In [1]: import numpy as np

In [2]: np.set_printoptions(precision=2, suppress=True, linewidth=160, floatmode="fixed")

In [3]: rnd = lambda a: np.round(a, 2) + 0

In [4]: data = np.array([[-1.0, 0.0, 0.0, -2.0, 0.0, -2.0, 0.0],
   ...:     [0.0, -1.0, -2.0, 0.0, -2.0, 0.0, 0.0],
   ...:     [0.0, -2.0, -1.0, 0.0, -2.0, 0.0, 0.0],
   ...:     [-2.0, 0.0, 0.0, -1.0, 0.0, -2.0, 0.0],
   ...:     [0.0, -2.0, -2.0, 0.0, -1.0, 0.0, 0.0],
   ...:     [-2.0, 0.0, 0.0, -2.0, 0.0, -1.0, 0.0],
   ...:     [0.0, 0.0, 0.0, 0.0, 0.0, 0.0, -1.0]])

In [5]: rng = np.random.default_rng(57)

In [6]: idx = rng.permutation(7)

In [7]: idx
Out[7]: array([1, 2, 0, 4, 6, 3, 5])

In [8]: A2 = data[idx][:, idx]

In [9]: np.allclose(A2, data)
Out[9]: False

In [10]: A2
Out[10]: 
array([[-1.00, -2.00,  0.00, -2.00,  0.00,  0.00,  0.00],
       [-2.00, -1.00,  0.00, -2.00,  0.00,  0.00,  0.00],
       [ 0.00,  0.00, -1.00,  0.00,  0.00, -2.00, -2.00],
       [-2.00, -2.00,  0.00, -1.00,  0.00,  0.00,  0.00],
       [ 0.00,  0.00,  0.00,  0.00, -1.00,  0.00,  0.00],
       [ 0.00,  0.00, -2.00,  0.00,  0.00, -1.00, -2.00],
       [ 0.00,  0.00, -2.00,  0.00,  0.00, -2.00, -1.00]])

In [11]: X = np.load("run0.npy")

In [12]: X
Out[12]: 
array([[1.00, 0.20, 0.04, 0.01, 0.00, 0.00],
       [0.20, 1.00, 0.20, 0.04, 0.01, 0.00],
       [0.04, 0.20, 1.00, 0.20, 0.04, 0.01],
       [0.01, 0.04, 0.20, 1.00, 0.20, 0.04],
       [0.00, 0.01, 0.04, 0.20, 1.00, 0.20],
       [0.00, 0.00, 0.01, 0.04, 0.20, 1.00]])

In [13]: T = np.stack([X, 2 * X, X[::-1]])

In [14]: rnd(np.linalg.det(T))
Out[14]: array([ 0.82, 52.18, -0.82])

In [15]: (T @ X.T).shape
Out[15]: (3, 6, 6)

In [16]: ang = np.radians(4)

In [17]: Rm = np.eye(6)

In [18]: Rm[5, 5] = Rm[4, 4] = np.cos(ang)

In [19]: Rm[5, 4], Rm[4, 5] = -np.sin(ang), np.sin(ang)

In [20]: rnd(Rm)
Out[20]: 
array([[ 1.00,  0.00,  0.00,  0.00,  0.00,  0.00],
       [ 0.00,  1.00,  0.00,  0.00,  0.00,  0.00],
       [ 0.00,  0.00,  1.00,  0.00,  0.00,  0.00],
       [ 0.00,  0.00,  0.00,  1.00,  0.00,  0.00],
       [ 0.00,  0.00,  0.00,  0.00,  1.00,  0.07],
       [ 0.00,  0.00,  0.00,  0.00, -0.07,  1.00]])

In [21]: A2 = X @ Rm.T

In [22]: rnd(np.linalg.svd(X, compute_uv=False)), rnd(np.linalg.svd(A2, compute_uv=False))
Out[22]: 
(array([1.42, 1.24, 1.03, 0.87, 0.76, 0.69]),
 array([1.42, 1.24, 1.03, 0.87, 0.76, 0.69]))

In [23]: print(np.allclose(X @ X.T, A2 @ A2.T))
True

In [24]: np.allclose(np.linalg.norm(X, axis=1), np.linalg.norm(A2, axis=1))
Out[24]: True

In [25]: idx = rng.permutation(6)

In [26]: A2 = Rm[:, idx] * rng.choice([-1, 1], 6)

In [27]: rnd(A2)
Out[27]: 
array([[ 0.00,  1.00,  0.00,  0.00,  0.00,  0.00],
       [ 0.00,  0.00,  0.00,  0.00,  0.00, -1.00],
       [-1.00,  0.00,  0.00,  0.00,  0.00,  0.00],
       [ 0.00,  0.00,  0.00, -1.00,  0.00,  0.00],
       [ 0.00,  0.00,  0.07,  0.00, -1.00,  0.00],
       [ 0.00,  0.00,  1.00,  0.00,  0.07,  0.00]])

In [28]: left, _, Vh = np.linalg.svd(Rm.T @ A2)

In [29]: rnd(left @ Vh)
Out[29]: 
array([[ 0.00,  1.00,  0.00,  0.00,  0.00,  0.00],
       [ 0.00,  0.00,  0.00,  0.00,  0.00, -1.00],
       [-1.00,  0.00,  0.00,  0.00,  0.00,  0.00],
       [ 0.00,  0.00,  0.00, -1.00,  0.00,  0.00],
       [ 0.00,  0.00,  0.00,  0.00, -1.00,  0.00],
       [ 0.00,  0.00,  1.00,  0.00,  0.00,  0.00]])

In [30]: print(rnd(np.linalg.lstsq(Rm, A2)[0]))
[[ 0.00  1.00  0.00  0.00  0.00  0.00]
 [ 0.00  0.00  0.00  0.00  0.00 -1.00]
 [-1.00  0.00  0.00  0.00  0.00  0.00]
 [ 0.00  0.00  0.00 -1.00  0.00  0.00]
 [ 0.00  0.00  0.00  0.00 -1.00  0.00]
 [ 0.00  0.00  1.00  0.00  0.00  0.00]]

In [31]: idx
Out[31]: array([2, 0, 5, 3, 4, 1])

In [32]: w, evecs = np.linalg.eigh(X)

In [33]: rnd(np.linalg.svd(X, compute_uv=False))
Out[33]: array([1.42, 1.24, 1.03, 0.87, 0.76, 0.69])

In [34]: rnd(np.abs(evecs[:, -1]))
Out[34]: array([0.26, 0.42, 0.51, 0.51, 0.42, 0.26])

In [35]: rnd(evecs.T @ evecs)
Out[35]: 
array([[1.00, 0.00, 0.00, 0.00, 0.00, 0.00],
       [0.00, 1.00, 0.00, 0.00, 0.00, 0.00],
       [0.00, 0.00, 1.00, 0.00, 0.00, 0.00],
       [0.00, 0.00, 0.00, 1.00, 0.00, 0.00],
       [0.00, 0.00, 0.00, 0.00, 1.00, 0.00],
       [0.00, 0.00, 0.00, 0.00, 0.00, 1.00]])

In [36]: rnd(np.linalg.eigvalsh(X + 3 * np.eye(6)))
Out[36]: array([3.69, 3.76, 3.87, 4.03, 4.24, 4.42])

In [37]: print(rnd(evecs @ np.diag(w) @ evecs.T))
[[1.00 0.20 0.04 0.01 0.00 0.00]
 [0.20 1.00 0.20 0.04 0.01 0.00]
 [0.04 0.20 1.00 0.20 0.04 0.01]
 [0.01 0.04 0.20 1.00 0.20 0.04]
 [0.00 0.01 0.04 0.20 1.00 0.20]
 [0.00 0.00 0.01 0.04 0.20 1.00]]

In [38]: rnd(evecs.T @ X @ evecs)
Out[38]: 
array([[0.69, 0.00, 0.00, 0.00, 0.00, 0.00],
       [0.00, 0.76, 0.00, 0.00, 0.00, 0.00],
       [0.00, 0.00, 0.87, 0.00, 0.00, 0.00],
       [0.00, 0.00, 0.00, 1.03, 0.00, 0.00],
       [0.00, 0.00, 0.00, 0.00, 1.24, 0.00],
       [0.00, 0.00, 0.00, 0.00, 0.00, 1.42]])

In [39]: rnd(np.linalg.eigvalsh(X @ X))
Out[39]: array([0.47, 0.57, 0.75, 1.06, 1.53, 2.03])

In [40]: np.trace(X)
Out[40]: np.float64(6.0)

In [41]: np.linalg.determinant(X)
Traceback (most recent call last):
  Cell In[41], line 1
    np.linalg.determinant(X)
AttributeError: module 'numpy.linalg' has no attribute 'determinant'


In [42]: F = np.load("mat.npy")

In [43]: F
Out[43]: 
array([[ 0,  0,  0,  0,  2,  0,  0,  0,  0],
       [ 3,  0,  0,  0,  0,  0,  0,  0,  0],
       [ 0,  0, -1,  0,  0,  0,  0,  0,  0],
       [ 0,  0,  0,  0,  0,  0,  0,  3,  0],
       [ 0,  0,  0,  0,  0,  0, -2,  0,  0],
       [ 0,  0,  0,  0,  0,  0,  0,  0,  1],
       [ 0,  1,  0,  0,  0,  0,  0,  0,  0],
       [ 0,  0,  0,  1,  0,  0,  0,  0,  0],
       [ 0,  0,  0,  0,  0, -2,  0,  0,  0]])

In [44]: rnd(np.abs(np.linalg.eigvals(F)).max())
Out[44]: np.float64(1.86)

In [45]: rnd(np.linalg.det(F))
Out[45]: np.float64(72.0)

In [46]: print(F @ F)
[[ 0  0  0  0  0  0 -4  0  0]
 [ 0  0  0  0  6  0  0  0  0]
 [ 0  0  1  0  0  0  0  0  0]
 [ 0  0  0  3  0  0  0  0  0]
 [ 0 -2  0  0  0  0  0  0  0]
 [ 0  0  0  0  0 -2  0  0  0]
 [ 3  0  0  0  0  0  0  0  0]
 [ 0  0  0  0  0  0  0  3  0]
 [ 0  0  0  0  0  0  0  0 -2]]

In [47]: rnd(np.sort(np.abs(np.linalg.eigvals(F))))
Out[47]: array([1.00, 1.41, 1.41, 1.73, 1.73, 1.86, 1.86, 1.86, 1.86])

In [48]: np.linalg.matrix_power(F, 2)
Out[48]: 
array([[ 0,  0,  0,  0,  0,  0, -4,  0,  0],
       [ 0,  0,  0,  0,  6,  0,  0,  0,  0],
       [ 0,  0,  1,  0,  0,  0,  0,  0,  0],
       [ 0,  0,  0,  3,  0,  0,  0,  0,  0],
       [ 0, -2,  0,  0,  0,  0,  0,  0,  0],
       [ 0,  0,  0,  0,  0, -2,  0,  0,  0],
       [ 3,  0,  0,  0,  0,  0,  0,  0,  0],
       [ 0,  0,  0,  0,  0,  0,  0,  3,  0],
       [ 0,  0,  0,  0,  0,  0,  0,  0, -2]])

In [49]: (F - F.T) / 2
Out[49]: 
array([[ 0.00, -1.50,  0.00,  0.00,  1.00,  0.00,  0.00,  0.00,  0.00],
       [ 1.50,  0.00,  0.00,  0.00,  0.00,  0.00, -0.50,  0.00,  0.00],
       [ 0.00,  0.00,  0.00,  0.00,  0.00,  0.00,  0.00,  0.00,  0.00],
       [ 0.00,  0.00,  0.00,  0.00,  0.00,  0.00,  0.00,  1.00,  0.00],
       [-1.00,  0.00,  0.00,  0.00,  0.00,  0.00, -1.00,  0.00,  0.00],
       [ 0.00,  0.00,  0.00,  0.00,  0.00,  0.00,  0.00,  0.00,  1.50],
       [ 0.00,  0.50,  0.00,  0.00,  1.00,  0.00,  0.00,  0.00,  0.00],
       [ 0.00,  0.00,  0.00, -1.00,  0.00,  0.00,  0.00,  0.00,  0.00],
       [ 0.00,  0.00,  0.00,  0.00,  0.00, -1.50,  0.00,  0.00,  0.00]])

In [50]: np.linalg.determinant(F)
Traceback (most recent call last):
  Cell In[50], line 1
    np.linalg.determinant(F)
AttributeError: module 'numpy.linalg' has no attribute 'determinant'


In [51]: rnd(np.linalg.svd(F, compute_uv=False))
Out[51]: array([3.00, 3.00, 2.00, 2.00, 2.00, 1.00, 1.00, 1.00, 1.00])

In [52]: rnd(np.linalg.norm(F, axis=0))
Out[52]: array([3.00, 1.00, 1.00, 1.00, 2.00, 2.00, 2.00, 3.00, 1.00])
